In [1]: import numpy as np

In [2]: import numpy.linalg as la

In [3]: np.set_printoptions(precision=2, suppress=True, linewidth=100, legacy="1.25")

In [4]: def tidy(a):
   ...:     return np.round(a, 2) + 0
   ...: 

In [5]: m1 = np.loadtxt("a.csv", delimiter=",")

In [6]: print(m1)
[[2. 1. 1. 0. 0. 0. 2.]
 [1. 0. 2. 2. 1. 1. 1.]
 [0. 1. 1. 0. 2. 2. 0.]
 [1. 1. 2. 2. 2. 1. 2.]
 [2. 2. 0. 0. 2. 2. 0.]
 [1. 1. 0. 1. 1. 1. 1.]
 [2. 2. 1. 1. 2. 1. 1.]]

In [7]: O, r_ = la.qr(m1)

In [8]: print(np.allclose(r_.T @ r_, m1.T @ m1))
True

In [9]: print(O.shape, r_.shape)
(7, 7) (7, 7)

In [10]: print(tidy(O @ r_))
[[2. 1. 1. 0. 0. 0. 2.]
 [1. 0. 2. 2. 1. 1. 1.]
 [0. 1. 1. 0. 2. 2. 0.]
 [1. 1. 2. 2. 2. 1. 2.]
 [2. 2. 0. 0. 2. 2. 0.]
 [1. 1. 0. 1. 1. 1. 1.]
 [2. 2. 1. 1. 2. 1. 1.]]

In [11]: print(tidy(np.abs(np.diag(r_))))
[3.87 1.55 2.58 1.61 0.76 0.69 0.62]

In [12]: print((m1 + m1.T) / 2)
[[2.  1.  0.5 0.5 1.  0.5 2. ]
 [1.  0.  1.5 1.5 1.5 1.  1.5]
 [0.5 1.5 1.  1.  1.  1.  0.5]
 [0.5 1.5 1.  2.  1.  1.  1.5]
 [1.  1.5 1.  1.  2.  1.5 1. ]
 [0.5 1.  1.  1.  1.5 1.  1. ]
 [2.  1.5 0.5 1.5 1.  1.  1. ]]

In [13]: la.determinant(m1)
Traceback (most recent call last):
  Cell In[13], line 1
    la.determinant(m1)
AttributeError: module 'numpy.linalg' has no attribute 'determinant'


In [14]: print(tidy(la.matrix_power(m1, 3)))
[[ 62.  53.  45.  34.  62.  51.  45.]
 [ 86.  75.  57.  50.  90.  76.  58.]
 [ 58.  47.  35.  34.  54.  47.  41.]
 [121. 104.  81.  70. 124. 105.  84.]
 [ 78.  64.  54.  44.  72.  58.  60.]
 [ 67.  57.  48.  39.  67.  54.  50.]
 [104.  89.  72.  59. 104.  86.  76.]]

In [15]: print(tidy(np.sort(np.abs(la.eigvals(m1)))))
[0.41 0.88 0.96 0.96 1.75 1.75 7.67]

In [16]: assert m1 == m1.T
Traceback (most recent call last):
  Cell In[16], line 1
    assert m1 == m1.T
ValueError: The truth value of an array with more than one element is ambiguous. Use a.any() or a.all()


In [17]: print(np.allclose(m1 @ m1.T, m1.T @ m1))
False

In [18]: r0 = np.array([2, 0])

In [19]: print(np.polyval(r0, m1[4]))
[4. 4. 0. 0. 4. 4. 0.]

In [20]: print(np.array([np.convolve(row, r0, "same") for row in m1]))
[[4. 2. 2. 0. 0. 0. 4.]
 [2. 0. 4. 4. 2. 2. 2.]
 [0. 2. 2. 0. 4. 4. 0.]
 [2. 2. 4. 4. 4. 2. 4.]
 [4. 4. 0. 0. 4. 4. 0.]
 [2. 2. 0. 2. 2. 2. 2.]
 [4. 4. 2. 2. 4. 2. 2.]]

In [21]: x = np.array([-5, 5, -2, -4, -4, 3, 1])

In [22]: print(np.sign((m1 @ x).round(6)))
[-1. -1.  1. -1. -1. -1. -1.]

In [23]: print(np.einsum("ij,j->i", m1, x))
[ -5. -17.   1. -15.  -2.  -4. -10.]

In [24]: Y = np.array([[-1, -2, -2, 0, -2, -2, 1, -1, -2],
    ...:     [1, -2, -2, 0, -1, 1, 1, 1, 2],
    ...:     [1, 2, -1, 1, 2, -1, -1, -2, 2],
    ...:     [-2, 1, -1, -2, 2, 1, -2, -1, -2],
    ...:     [-1, 0, -1, -2, -2, 1, -1, 1, -1],
    ...:     [0, 1, -1, 0, 2, 2, 1, 0, 0],
    ...:     [2, -2, 0, 0, -1, 2, -1, 1, 0],
    ...:     [0, -1, -2, 1, -1, 0, 2, 1, 2],
    ...:     [1, 0, -2, 0, 0, -1, 0, 1, 2]])

In [25]: W2 = np.array([[0]])

In [26]: X = np.block([[Y, np.zeros((9, 1))], [np.zeros((1, 9)), W2]])

In [27]: print(X)
[[-1. -2. -2.  0. -2. -2.  1. -1. -2.  0.]
 [ 1. -2. -2.  0. -1.  1.  1.  1.  2.  0.]
 [ 1.  2. -1.  1.  2. -1. -1. -2.  2.  0.]
 [-2.  1. -1. -2.  2.  1. -2. -1. -2.  0.]
 [-1.  0. -1. -2. -2.  1. -1.  1. -1.  0.]
 [ 0.  1. -1.  0.  2.  2.  1.  0.  0.  0.]
 [ 2. -2.  0.  0. -1.  2. -1.  1.  0.  0.]
 [ 0. -1. -2.  1. -1.  0.  2.  1.  2.  0.]
 [ 1.  0. -2.  0.  0. -1.  0.  1.  2.  0.]
 [ 0.  0.  0.  0.  0.  0.  0.  0.  0.  0.]]

In [28]: rank = la.matrix_rank(X)

In [29]: print(rank)
9

In [30]: N = la.svd(X)[2][rank:].T

In [31]: print(N.shape)
(10, 1)

In [32]: print(N @ N.T)
[[0. 0. 0. 0. 0. 0. 0. 0. 0. 0.]
 [0. 0. 0. 0. 0. 0. 0. 0. 0. 0.]
 [0. 0. 0. 0. 0. 0. 0. 0. 0. 0.]
 [0. 0. 0. 0. 0. 0. 0. 0. 0. 0.]
 [0. 0. 0. 0. 0. 0. 0. 0. 0. 0.]
 [0. 0. 0. 0. 0. 0. 0. 0. 0. 0.]
 [0. 0. 0. 0. 0. 0. 0. 0. 0. 0.]
 [0. 0. 0. 0. 0. 0. 0. 0. 0. 0.]
 [0. 0. 0. 0. 0. 0. 0. 0. 0. 0.]
 [0. 0. 0. 0. 0. 0. 0. 0. 0. 1.]]

In [33]: print(np.allclose(X @ N, 0))
True

In [34]: print([int(la.matrix_rank(X[:i])) for i in range(1, len(X) + 1)])
[1, 2, 3, 4, 5, 6, 7, 8, 9, 9]
